>>> import numpy as np
>>> np.set_printoptions(precision=1, suppress=True, linewidth=140, sign=" ")
>>> X = np.loadtxt("dump.csv", delimiter=",")
>>> print(X)
[[ 1.  0.  0.  0.  0.  0.  0.  0.  0.  0.]
 [-2.  1.  0.  0.  0.  0.  0.  0.  0.  0.]
 [ 0.  2.  1.  0.  0.  0.  0.  0.  0.  0.]
 [ 1.  1. -1.  1.  0.  0.  0.  0.  0.  0.]
 [ 1.  1. -1.  2.  1.  0.  0.  0.  0.  0.]
 [-1. -1.  2.  3. -1.  1.  0.  0.  0.  0.]
 [ 1.  2.  3.  1. -3. -3.  1.  0.  0.  0.]
 [-3.  3.  0. -3.  2. -3.  0.  1.  0.  0.]
 [ 0. -1. -2. -1. -2.  2. -3. -2.  1.  0.]
 [-1.  3.  2.  3. -3. -3.  3. -3.  0.  1.]]
>>> # triangular, det is the product of the diagonal
>>> rng = np.random.default_rng(81299)
>>> M2 = X + rng.integers(-2, 3, (10, 9)) @ rng.integers(-2, 3, (9, 10))
>>> print(M2)
[[  7.   0.  -3.  -8.  -1.   3.   6.   2.  -3.   2.]
 [ -3.   7.  -4.  -9.   8.   2.   0.   1.   1.   5.]
 [  0.   3.   8.   0.   8.   1.   2.   3.   6.  -6.]
 [ -3.  -3.   7.  -3.  -6.  -1.  -4.  10.   8.   1.]
 [ -2.  -4.  -8.  12.  -8.   8.   5.  -5.   2.  -5.]
 [ -6.   8.  -2.  19.   0.   7.   7. -10.  -1. -18.]
 [ -4.  -4.  -5.  -2.  -6.   2.  -2.   2.   2.   9.]
 [ -2.   9.   3.  -8.  -6.   3.   5.   2.   8.   0.]
 [ -2.   0.  -6.   3.   4.   9.   3.  -3.   3.  -8.]
 [ -3.   6.  14.   4.  -3.   1.   4.   6.   2.  -8.]]
>>> print(M2 - X)
[[  6.   0.  -3.  -8.  -1.   3.   6.   2.  -3.   2.]
 [ -1.   6.  -4.  -9.   8.   2.   0.   1.   1.   5.]
 [  0.   1.   7.   0.   8.   1.   2.   3.   6.  -6.]
 [ -4.  -4.   8.  -4.  -6.  -1.  -4.  10.   8.   1.]
 [ -3.  -5.  -7.  10.  -9.   8.   5.  -5.   2.  -5.]
 [ -5.   9.  -4.  16.   1.   6.   7. -10.  -1. -18.]
 [ -5.  -6.  -8.  -3.  -3.   5.  -3.   2.   2.   9.]
 [  1.   6.   3.  -5.  -8.   6.   5.   1.   8.   0.]
 [ -2.   1.  -4.   4.   6.   7.   6.  -1.   2.  -8.]
 [ -2.   3.  12.   1.   0.   4.   1.   9.   2.  -9.]]
>>> print(np.abs(M2 - X).sum(axis=1))
[ 34.  37.  34.  50.  59.  77.  46.  43.  41.  43.]
>>> print(np.allclose(M2, M2.T))
False
>>> print(np.allclose(M2 @ M2.T, M2.T @ M2))
False
>>> np.linalg.determinant(M2)
Traceback (most recent call last):
  File "<python-input-12>", line 1, in <module>
    np.linalg.determinant(M2)
    ^^^^^^^^^^^^^^^^^^^^^
AttributeError: module 'numpy.linalg' has no attribute 'determinant'
>>> print((M2 - M2.T) / 2)
[[  0.    1.5  -1.5  -2.5   0.5   4.5   5.    2.   -0.5   2.5]
 [ -1.5   0.   -3.5  -3.    6.   -3.    2.   -4.    0.5  -0.5]
 [  1.5   3.5   0.   -3.5   8.    1.5   3.5   0.    6.  -10. ]
 [  2.5   3.    3.5   0.   -9.  -10.   -1.    9.    2.5  -1.5]
 [ -0.5  -6.   -8.    9.    0.    4.    5.5   0.5  -1.   -1. ]
 [ -4.5   3.   -1.5  10.   -4.    0.    2.5  -6.5  -5.   -9.5]
 [ -5.   -2.   -3.5   1.   -5.5  -2.5   0.   -1.5  -0.5   2.5]
 [ -2.    4.    0.   -9.   -0.5   6.5   1.5   0.    5.5  -3. ]
 [  0.5  -0.5  -6.   -2.5   1.    5.    0.5  -5.5   0.   -5. ]
 [ -2.5   0.5  10.    1.5   1.    9.5  -2.5   3.    5.    0. ]]
>>> print(np.linalg.matrix_power(M2, 2))
[[  29.   49.  -77.  -16.  -41.   32.   81.  -63.  -85.   37.]
 [ -62.   87. -115.  137.    0.  105.   92. -132.  -45.  -80.]
 [ -39.    4. -135.   54.   36.  146.   68.  -67.  100.  -73.]
 [  -8.  137.  122.  -75.   94.   35.   57.   16.  111. -126.]
 [ -69.  -87.  -32.   88.  -79.  -34. -109.   12.   -8.    1.]
 [-117. -177. -222.   43.    8.  -17. -206.   -1.   54.  148.]
 [ -37.   83.  148.   70.  -27.  -28.   14.   11.  -16. -112.]
 [ -63.  142.  -87.  -58.  184.   84.   41.  -76.    4.  -28.]
 [ -73.  -58. -225.  221.  -60.   96.    3. -159.  -32.  -80.]
 [ -59.   82.   21. -141.  135.   32.  -18.   53.  170.   25.]]
>>> print(round(float(np.abs(np.linalg.eigvals(M2)).max()), 1))
18.4
>>> print(np.linalg.cond(X) > 100)
True
>>> print([round(float(x), 1) for x in np.linalg.svd(X, compute_uv=False)[:3]])
[9.7, 7.3, 4.6]
>>> M2 = X / np.linalg.norm(X, axis=1, keepdims=True)
>>> G = M2 @ M2.T
>>> print((G - 2 * np.eye(10)).round(6).argmax(axis=1))
[ 3  7  6  4  3  9  9  1  0  6]
>>> print(np.linalg.norm(M2, axis=1))
[ 1.  1.  1.  1.  1.  1.  1.  1.  1.  1.]
>>> print(np.degrees(np.arccos(np.clip(G[8, 0], -1, 1))))
90.0
>>> print(G.round(1) + 0)
[[ 1.  -0.9  0.   0.5  0.4 -0.2  0.2 -0.5  0.  -0.1]
 [-0.9  1.   0.4 -0.2 -0.2  0.1  0.   0.6 -0.1  0.3]
 [ 0.   0.4  1.   0.2  0.2  0.   0.5  0.4 -0.3  0.5]
 [ 0.5 -0.2  0.2  1.   0.9 -0.1  0.1 -0.2  0.   0.2]
 [ 0.4 -0.2  0.2  0.9  1.   0.1 -0.1 -0.2 -0.2  0.1]
 [-0.2  0.1  0.  -0.1  0.1  1.   0.2 -0.5 -0.1  0.3]
 [ 0.2  0.   0.5  0.1 -0.1  0.2  1.   0.1 -0.4  0.8]
 [-0.5  0.6  0.4 -0.2 -0.2 -0.5  0.1  1.  -0.4  0.1]
 [ 0.  -0.1 -0.3  0.  -0.2 -0.1 -0.4 -0.4  1.  -0.3]
 [-0.1  0.3  0.5  0.2  0.1  0.3  0.8  0.1 -0.3  1. ]]
>>> M2 = np.array([[1, 0, 3, 0, 0, 1, 3, 2],
...     [2, 2, 2, 2, 3, 0, 0, 1],
...     [2, 0, 3, 1, 1, 3, 3, 3],
...     [2, 3, 0, 2, 0, 1, 2, 0]])
>>> mat = M2.T @ M2
>>> print(mat)
[[ 13  10  13  10   8   9  13  10]
 [ 10  13   4  10   6   3   6   2]
 [ 13   4  22   7   9  12  18  17]
 [ 10  10   7   9   7   5   7   5]
 [  8   6   9   7  10   3   3   6]
 [  9   3  12   5   3  11  14  11]
 [ 13   6  18   7   3  14  22  15]
 [ 10   2  17   5   6  11  15  14]]
>>> print(mat @ np.linalg.pinv(mat) @ mat)
[[ 13.  10.  13.  10.   8.   9.  13.  10.]
 [ 10.  13.   4.  10.   6.   3.   6.   2.]
 [ 13.   4.  22.   7.   9.  12.  18.  17.]
 [ 10.  10.   7.   9.   7.   5.   7.   5.]
 [  8.   6.   9.   7.  10.   3.   3.   6.]
 [  9.   3.  12.   5.   3.  11.  14.  11.]
 [ 13.   6.  18.   7.   3.  14.  22.  15.]
 [ 10.   2.  17.   5.   6.  11.  15.  14.]]
>>> print(np.unique(mat.round(6), axis=0).shape)
(8, 8)
>>> print(mat.reshape(-1, 2))
[[ 13  10]
 [ 13  10]
 [  8   9]
 [ 13  10]
 [ 10  13]
 [  4  10]
 [  6   3]
 [  6   2]
 [ 13   4]
 [ 22   7]
 [  9  12]
 [ 18  17]
 [ 10  10]
 [  7   9]
 [  7   5]
 [  7   5]
 [  8   6]
 [  9   7]
 [ 10   3]
 [  3   6]
 [  9   3]
 [ 12   5]
 [  3  11]
 [ 14  11]
 [ 13   6]
 [ 18   7]
 [  3  14]
 [ 22  15]
 [ 10   2]
 [ 17   5]
 [  6  11]
 [ 15  14]]
>>> print(mat.ravel(order="F"))
[ 13  10  13  10   8   9  13  10  10  13   4  10   6   3   6   2  13   4  22   7   9  12  18  17  10  10   7   9   7   5   7   5   8   6
   9   7  10   3   3   6   9   3  12   5   3  11  14  11  13   6  18   7   3  14  22  15  10   2  17   5   6  11  15  14]
>>> print(mat.reshape(2, -1))
[[ 13  10  13  10   8   9  13  10  10  13   4  10   6   3   6   2  13   4  22   7   9  12  18  17  10  10   7   9   7   5   7   5]
 [  8   6   9   7  10   3   3   6   9   3  12   5   3  11  14  11  13   6  18   7   3  14  22  15  10   2  17   5   6  11  15  14]]
>>> t3 = mat.reshape(8, 2, -1)
>>> print(np.einsum("ihd,jhd->hij", t3, t3).shape)
(2, 8, 8)
>>> print(t3[:, 0])
[[ 13  10  13  10]
 [ 10  13   4  10]
 [ 13   4  22   7]
 [ 10  10   7   9]
 [  8   6   9   7]
 [  9   3  12   5]
 [ 13   6  18   7]
 [ 10   2  17   5]]
>>> print(t3.shape)
(8, 2, 4)
>>> print(np.swapaxes(t3, 1, 2)[5])
[[  9   3]
 [  3  11]
 [ 12  14]
 [  5  11]]
>>> print(np.einsum("ihd,ihd->ih", t3, t3))
[[ 538  414]
 [ 385   85]
 [ 718  838]
 [ 330  148]
 [ 230  154]
 [ 259  447]
 [ 578  914]
 [ 418  578]]
>>> evals, evecs = np.linalg.eigh(mat)
>>> print(np.abs(evecs[:, -1]))
[ 0.4  0.2  0.5  0.2  0.2  0.3  0.5  0.4]
>>> print(evecs @ np.diag(evals) @ evecs.T)
[[ 13.  10.  13.  10.   8.   9.  13.  10.]
 [ 10.  13.   4.  10.   6.   3.   6.   2.]
 [ 13.   4.  22.   7.   9.  12.  18.  17.]
 [ 10.  10.   7.   9.   7.   5.   7.   5.]
 [  8.   6.   9.   7.  10.   3.   3.   6.]
 [  9.   3.  12.   5.   3.  11.  14.  11.]
 [ 13.   6.  18.   7.   3.  14.  22.  15.]
 [ 10.   2.  17.   5.   6.  11.  15.  14.]]
>>> print(np.unique(evals.round(6) + 0, return_counts=True)[1])
[ 4  1  1  1  1]
>>> print(np.round(evecs.T @ mat @ evecs, 1) + 0)
[[  0.    0.    0.    0.    0.    0.    0.    0. ]
 [  0.    0.    0.    0.    0.    0.    0.    0. ]
 [  0.    0.    0.    0.    0.    0.    0.    0. ]
 [  0.    0.    0.    0.    0.    0.    0.    0. ]
 [  0.    0.    0.    0.    2.2   0.    0.    0. ]
 [  0.    0.    0.    0.    0.    9.9   0.    0. ]
 [  0.    0.    0.    0.    0.    0.   21.5   0. ]
 [  0.    0.    0.    0.    0.    0.    0.   80.4]]
>>> x0 = np.array([2, 0, 1, 0, -1, -2, -1, -3])
>>> a = np.maximum(mat @ x0, 0)
>>> print(a)
[ 0  0  0  0  0  0  0  0]
>>> print(mat.T @ a)
[ 0  0  0  0  0  0  0  0]
>>> print(np.tanh(mat @ x0))
[-1.  0. -1. -1. -1. -1. -1. -1.]
>>> print(np.maximum(mat @ (3 * x0), 0))
[ 0  0  0  0  0  0  0  0]
>>> F = np.array([[0, 1, 1, 0, 0, 1, 0, 0],
...     [1, 0, 0, 0, 0, 1, 0, 0],
...     [1, 0, 0, 0, 0, 1, 0, 0],
...     [0, 0, 0, 0, 0, 0, 1, 0],
...     [0, 0, 0, 0, 0, 0, 0, 1],
...     [1, 1, 1, 0, 0, 0, 0, 0],
...     [0, 0, 0, 1, 0, 0, 0, 0],
...     [0, 0, 0, 0, 1, 0, 0, 0]])
>>> print(F)
[[ 0  1  1  0  0  1  0  0]
 [ 1  0  0  0  0  1  0  0]
 [ 1  0  0  0  0  1  0  0]
 [ 0  0  0  0  0  0  1  0]
 [ 0  0  0  0  0  0  0  1]
 [ 1  1  1  0  0  0  0  0]
 [ 0  0  0  1  0  0  0  0]
 [ 0  0  0  0  1  0  0  0]]
>>> # rank 7
>>> print(F @ F)
[[ 3  1  1  0  0  2  0  0]
 [ 1  2  2  0  0  1  0  0]
 [ 1  2  2  0  0  1  0  0]
 [ 0  0  0  1  0  0  0  0]
 [ 0  0  0  0  1  0  0  0]
 [ 2  1  1  0  0  3  0  0]
 [ 0  0  0  0  0  0  1  0]
 [ 0  0  0  0  0  0  0  1]]
>>> Lm = np.diag(F.sum(axis=1)) - F
>>> print(Lm)
[[ 3 -1 -1  0  0 -1  0  0]
 [-1  2  0  0  0 -1  0  0]
 [-1  0  2  0  0 -1  0  0]
 [ 0  0  0  1  0  0 -1  0]
 [ 0  0  0  0  1  0  0 -1]
 [-1 -1 -1  0  0  3  0  0]
 [ 0  0  0 -1  0  0  1  0]
 [ 0  0  0  0 -1  0  0  1]]
>>> print(np.linalg.matrix_rank(Lm))
5
>>> print((np.linalg.eigvalsh(Lm) < 1e-8).sum())
3
>>> print(np.unique(F.round(6), axis=0).shape)
(7, 8)
>>> print(np.linalg.lstsq(F[:-1].T, F[-1])[2])
6
>>> try:
...     np.linalg.inv(F)
... except np.linalg.LinAlgError as e:
...     print(repr(e))
... 
LinAlgError('Singular matrix')
>>> U, sv, Vt = np.linalg.svd(F)
>>> print(np.argmax(sv[:-1] / (sv[1:] + 1e-6)) + 1)
7
>>> M2 = U[:, :7] @ np.diag(sv[:7]) @ Vt[:7]
>>> print(np.linalg.matrix_rank(F, rtol=0.05))
7
>>> U, sv, Vt = np.linalg.svd(F)
>>> evecs = Vt[:(sv > 1e-8).sum()]
>>> x0 = F[7] + 5 * F[4] + rng.integers(2) * np.eye(8)[2]
>>> print(x0)
[ 0.  0.  1.  0.  1.  0.  0.  5.]
>>> print(np.allclose(evecs.T @ evecs @ x0, x0))
False
>>> print(np.round(evecs.T @ evecs, 1) + 0)
[[ 1.   0.   0.   0.   0.   0.   0.   0. ]
 [ 0.   0.5  0.5  0.   0.   0.   0.   0. ]
 [ 0.   0.5  0.5  0.   0.   0.   0.   0. ]
 [ 0.   0.   0.   1.   0.   0.   0.   0. ]
 [ 0.   0.   0.   0.   1.   0.   0.   0. ]
 [ 0.   0.   0.   0.   0.   1.   0.   0. ]
 [ 0.   0.   0.   0.   0.   0.   1.   0. ]
 [ 0.   0.   0.   0.   0.   0.   0.   1. ]]
>>> print(np.round(np.linalg.norm(x0 - evecs.T @ evecs @ x0), 1))
0.7
>>> print(np.linalg.matrix_rank(np.vstack([F, x0])))
8
>>> print(np.diag(evecs.T @ evecs))
[ 1.   0.5  0.5  1.   1.   1.   1.   1. ]
